$ ipython --no-banner

In [1]: import numpy as np

In [2]: import numpy.linalg as la

In [3]: np.set_printoptions(precision=3, suppress=True, linewidth=160, legacy="1.25")

In [4]: F = np.load("block17.npy")

In [5]: F
Out[5]: 
array([[-0.185,  0.303,  0.016, -0.092,  0.169, -0.047,  0.766,  0.071,  0.29 ,  0.399],
       [-0.554, -0.068,  0.444, -0.016, -0.408, -0.166, -0.099,  0.512, -0.114,  0.109],
       [-0.074, -0.66 , -0.367, -0.251, -0.013, -0.053, -0.148,  0.101,  0.427,  0.38 ],
       [ 0.074, -0.189,  0.334, -0.776, -0.085, -0.13 ,  0.211, -0.271, -0.048, -0.316],
       [ 0.702,  0.114,  0.297, -0.059, -0.185,  0.137, -0.046,  0.47 ,  0.35 ,  0.06 ],
       [ 0.185,  0.037,  0.004, -0.269,  0.53 , -0.262, -0.153,  0.301, -0.538,  0.372],
       [ 0.074,  0.235,  0.257,  0.089, -0.094, -0.602, -0.321, -0.454,  0.269,  0.336],
       [ 0.074,  0.193, -0.538, -0.071, -0.222, -0.607,  0.113,  0.303,  0.025, -0.374],
       [ 0.148,  0.174, -0.287, -0.196, -0.637,  0.217,  0.042, -0.182, -0.389,  0.434],
       [ 0.296, -0.544,  0.174,  0.446, -0.136, -0.292,  0.44 , -0.08 , -0.287,  0.046]])

In [6]: # keeps lengths

In [7]: rng = np.random.default_rng(26)

In [8]: idx = rng.permutation(10)

In [9]: idx
Out[9]: array([2, 9, 5, 8, 0, 7, 6, 3, 1, 4])

In [10]: M2 = F[idx][:, idx]

In [11]: round(np.trace(M2), 3)
Out[11]: -2.202

In [12]: np.allclose(M2, F)
Out[12]: False

In [13]: M2
Out[13]: 
array([[-0.367,  0.38 , -0.053,  0.427, -0.074,  0.101, -0.148, -0.251, -0.66 , -0.013],
       [ 0.174,  0.046, -0.292, -0.287,  0.296, -0.08 ,  0.44 ,  0.446, -0.544, -0.136],
       [ 0.004,  0.372, -0.262, -0.538,  0.185,  0.301, -0.153, -0.269,  0.037,  0.53 ],
       [-0.287,  0.434,  0.217, -0.389,  0.148, -0.182,  0.042, -0.196,  0.174, -0.637],
       [ 0.016,  0.399, -0.047,  0.29 , -0.185,  0.071,  0.766, -0.092,  0.303,  0.169],
       [-0.538, -0.374, -0.607,  0.025,  0.074,  0.303,  0.113, -0.071,  0.193, -0.222],
       [ 0.257,  0.336, -0.602,  0.269,  0.074, -0.454, -0.321,  0.089,  0.235, -0.094],
       [ 0.334, -0.316, -0.13 , -0.048,  0.074, -0.271,  0.211, -0.776, -0.189, -0.085],
       [ 0.444,  0.109, -0.166, -0.114, -0.554,  0.512, -0.099, -0.016, -0.068, -0.408],
       [ 0.297,  0.06 ,  0.137,  0.35 ,  0.702,  0.47 , -0.046, -0.059,  0.114, -0.185]])

In [14]: vec = np.array([-2, 0, 1, 1, 0, 0, 1, 1, 2, -2])

In [15]: [p for p in range(1, 25) if np.allclose(la.matrix_power(M2, p), np.eye(10))]
Out[15]: []

In [16]: round(float(la.norm(vec)), 3), np.round(la.norm(M2 @ vec), 3)
Out[16]: (4.0, 4.0)
